% python3 -q
>>> import numpy as np
>>> np.set_printoptions(precision=2, suppress=True, linewidth=200, sign=" ")
>>> def rd(a):
...     return np.round(a, 2) + 0
... 
>>> M = np.load("sample11.npy")
>>> print(M)
[[  2   3   4   5   6   7   8]
 [  9  10  11  12  13  14  15]
 [ 16  17  18  19  20  21  22]
 [ 23  24  25  26  27  28  29]
 [ 30  31  32  33  34  35  36]
 [ 37  38  39  40  41  42  43]
 [ 44  45  46  47  48  49  50]
 [ 51  52  53  54  55  56  57]
 [ 58  59  60  61  62  63  64]
 [ 65  66  67  68  69  70  71]
 [ 72  73  74  75  76  77  78]
 [ 79  80  81  82  83  84  85]
 [ 86  87  88  89  90  91  92]
 [ 93  94  95  96  97  98  99]]
>>> # rows and columns are dependent
>>> Xc = M - M.mean(axis=0)
>>> V = np.linalg.svd(Xc)[2][:2]
>>> other = Xc - Xc @ V.T @ V
>>> print(np.linalg.norm(other, axis=1).round(6).argmax())
0
>>> print(rd(np.cov(Xc @ V.T, rowvar=False)))
[[ 6002.5     0. ]
 [    0.      0. ]]
>>> print(rd(other.std(axis=0)))
[ 0.  0.  0.  0.  0.  0.  0.]
>>> print(rd((Xc @ V.T).std(axis=0)))
[ 74.66   0.  ]
>>> def softmax(z):
...     e = np.exp(z - z.max(axis=-1, keepdims=True))
...     return e / e.sum(axis=-1, keepdims=True)
... 
>>> print(rd(softmax(10 * M[11])))
[ 0.  0.  0.  0.  0.  0.  1.]
>>> print(softmax(M).sum(axis=1))
[ 1.  1.  1.  1.  1.  1.  1.  1.  1.  1.  1.  1.  1.  1.]
>>> att = M @ M.T / np.sqrt(7)
>>> print(softmax(att).round(6).argmax(axis=1))
[ 13  13  13  13  13  13  13  13  13  13  13  13  13  13]
>>> print(rd(M @ np.linalg.pinv(M) @ M))
[[  2.   3.   4.   5.   6.   7.   8.]
 [  9.  10.  11.  12.  13.  14.  15.]
 [ 16.  17.  18.  19.  20.  21.  22.]
 [ 23.  24.  25.  26.  27.  28.  29.]
 [ 30.  31.  32.  33.  34.  35.  36.]
 [ 37.  38.  39.  40.  41.  42.  43.]
 [ 44.  45.  46.  47.  48.  49.  50.]
 [ 51.  52.  53.  54.  55.  56.  57.]
 [ 58.  59.  60.  61.  62.  63.  64.]
 [ 65.  66.  67.  68.  69.  70.  71.]
 [ 72.  73.  74.  75.  76.  77.  78.]
 [ 79.  80.  81.  82.  83.  84.  85.]
 [ 86.  87.  88.  89.  90.  91.  92.]
 [ 93.  94.  95.  96.  97.  98.  99.]]
>>> print(np.unique(M.round(6), axis=0).shape)
(14, 7)
>>> print(rd(np.trace(np.linalg.pinv(M) @ M)))
2.0
>>> print(np.abs(np.diag(np.linalg.qr(M)[1])) > 1e-9)
[ True  True False False False False False]
>>> rng = np.random.default_rng(251)
>>> labels = rng.integers(0, 3, 6)
>>> feats = (labels[:, None] == labels) * 3 + np.eye(6)
>>> print(feats)
[[ 4.  0.  0.  0.  0.  3.]
 [ 0.  4.  0.  0.  3.  0.]
 [ 0.  0.  4.  3.  0.  0.]
 [ 0.  0.  3.  4.  0.  0.]
 [ 0.  3.  0.  0.  4.  0.]
 [ 3.  0.  0.  0.  0.  4.]]
>>> other = feats + rng.integers(-2, 3, (6, 3)) @ rng.integers(-2, 3, (3, 6))
>>> print(other)
[[ 2.  4.  8.  1. -2.  7.]
 [-2.  1. -3. -5.  3. -5.]
 [-8.  2.  4.  1. -6.  0.]
 [ 0.  6. 11. 10. -2.  8.]
 [-6.  5.  4. -3.  0.  0.]
 [ 5. -1. -4.  2.  1.  4.]]
>>> print(rd(np.linalg.svd(other - feats, compute_uv=False)))
[ 19.31  13.93   5.4    0.     0.     0.  ]
>>> u = np.array([-2, 1])
>>> print(np.cross(other[1, :3], other[5, :3]))
[ -7. -23.  -3.]
>>> print(np.array([np.convolve(row, u, "same") for row in other]))
[[ -4.  -6. -12.   6.   5. -16.]
 [  4.  -4.   7.   7. -11.  13.]
 [ 16. -12.  -6.   2.  13.  -6.]
 [  0. -12. -16.  -9.  14. -18.]
 [ 12. -16.  -3.  10.  -3.   0.]
 [-10.   7.   7.  -8.   0.  -7.]]
>>> print(np.convolve(other[1], u))
[  4.  -4.   7.   7. -11.  13.  -5.]
>>> print(np.polyval(u, other[1]))
[ 5. -1.  7. 11. -5. 11.]
>>> print(np.correlate(other[1], other[5], "full"))
[ -8.   2. -15. -13.  -1. -26.  29. -32.  -8.  20. -25.]
>>> mat = np.loadtxt("w.csv", delimiter=",")
>>> print(mat)
[[ 4.02  0.34 -5.82 -7.06]
 [-4.13 -0.2  -9.1   0.29]
 [ 0.94 -4.05 -4.48 -7.92]
 [-3.67  5.74 -4.51 -5.77]
 [-3.96 -4.2   8.1  -1.04]
 [ 5.83 -6.2   3.92  3.5 ]
 [ 2.28 -5.72 -7.58 -2.17]
 [ 3.84 -3.16  3.72 -7.84]
 [-9.77  0.5  -1.71 -1.14]
 [ 6.17 -4.29  4.88  4.43]
 [-1.1   1.42  2.32 -9.56]
 [-2.9  -5.38 -2.63 -7.47]
 [-4.83 -4.61 -6.1  -4.27]
 [ 7.86  5.72 -0.7   2.23]
 [ 1.84 -0.85  8.54  4.79]
 [-6.85  7.27  0.04 -0.51]
 [ 9.19  3.43 -0.22 -1.92]
 [-5.12 -2.03 -2.58  7.94]
 [-8.9   2.35  1.45  3.63]
 [ 6.69  1.64  6.56  3.09]
 [ 6.15  7.88 -0.35  0.06]
 [ 3.12 -8.95 -2.19  2.29]
 [ 6.34  3.66 -6.8  -0.35]
 [-4.11 -5.49 -0.27  7.27]
 [ 1.06  5.23  8.43 -0.66]
 [-1.16 -9.68  2.23 -0.08]
 [ 2.52  5.19  1.76 -7.98]
 [-4.6   3.15 -3.2  -7.65]
 [ 2.31 -8.86 -3.94 -0.8 ]
 [ 1.29 -9.45  0.98  2.83]
 [ 5.09  4.68  0.07 -7.23]
 [-7.    4.69 -2.6  -4.72]
 [ 0.65  0.49  9.32  3.52]
 [-3.22 -1.1  -5.35  7.73]
 [-4.12  4.29  5.48 -5.89]
 [ 7.43 -3.05 -5.48  2.34]
 [ 7.73  2.4   1.62 -5.64]
 [-5.75 -1.87  7.52  2.62]
 [ 3.3  -5.18  7.73  1.59]
 [-6.36  2.36  7.24  1.29]
 [-6.34 -3.23  1.08  6.95]
 [-1.24  5.56  8.21  0.33]]
>>> W2 = mat[[14, 36]].astype(float)
>>> for _ in range(6):
...     labels = np.linalg.norm(mat[:, None] - W2, axis=-1).argmin(axis=1)
...     W2 = np.array([mat[labels == j].mean(axis=0) for j in range(2)])
... 
>>> print(labels)
[ 1  1  1  1  0  0  1  1  0  0  1  1  1  1  0  1  1  0  0  0  1  0  1  0  0  0  1  1  1  0  1  1  0  0  1  1  1  0  0  0  0  0]
>>> print(rd(W2))
[[-1.3  -2.22  3.7   3.04]
 [ 1.2   1.13 -2.2  -4.08]]
>>> print(np.abs(W2[1] - W2[0]).argmax())
3
>>> print(np.bincount(labels))
[ 20  22]
